% ipython --no-banner

In [1]: import numpy as np

In [2]: import numpy.linalg as la

In [3]: np.set_printoptions(precision=2, suppress=True, linewidth=160)

In [4]: rnd = lambda a: np.round(a, 2) + 0

In [5]: K = np.load("out7.npy")

In [6]: K
Out[6]: 
array([[1, 0, 3, 4, 0, 1],
       [0, 1, 1, 0, 2, 5],
       [0, 5, 5, 1, 4, 2],
       [4, 4, 1, 2, 1, 3]])

In [7]: def softmax(z):
   ...:     e = np.exp(z - z.max(axis=-1, keepdims=True))
   ...:     return e / e.sum(axis=-1, keepdims=True)
   ...: 

In [8]: rnd(softmax(K[3]))
Out[8]: array([0.38, 0.38, 0.02, 0.05, 0.02, 0.14])

In [9]: scores = K @ K.T / np.sqrt(6)

In [10]: rnd(softmax(scores + np.triu(np.full(scores.shape, -np.inf), 1)))
Out[10]: 
array([[1.  , 0.  , 0.  , 0.  ],
       [0.  , 1.  , 0.  , 0.  ],
       [0.  , 0.  , 1.  , 0.  ],
       [0.  , 0.  , 0.02, 0.98]])

In [11]: rnd(softmax(scores))
Out[11]: 
array([[0.9 , 0.  , 0.08, 0.02],
       [0.  , 0.76, 0.22, 0.02],
       [0.  , 0.  , 1.  , 0.  ],
       [0.  , 0.  , 0.02, 0.98]])

In [12]: u = np.array([-9, -6])

In [13]: np.correlate(K[0], K[3], "full")
Out[13]: array([ 3,  1, 11, 16, 14, 18, 17, 30, 17,  4,  4])

In [14]: np.array([np.convolve(row, u, "same") for row in K])
Out[14]: 
array([[ -9,  -6, -27, -54, -24,  -9],
       [  0,  -9, -15,  -6, -18, -57],
       [  0, -45, -75, -39, -42, -42],
       [-36, -60, -33, -24, -21, -33]])

In [15]: np.cross(K[0, :3], K[3, :3])
Out[15]: array([-12,  11,   4])

In [16]: np.convolve(K[0], u)
Out[16]: array([ -9,  -6, -27, -54, -24,  -9,  -6])
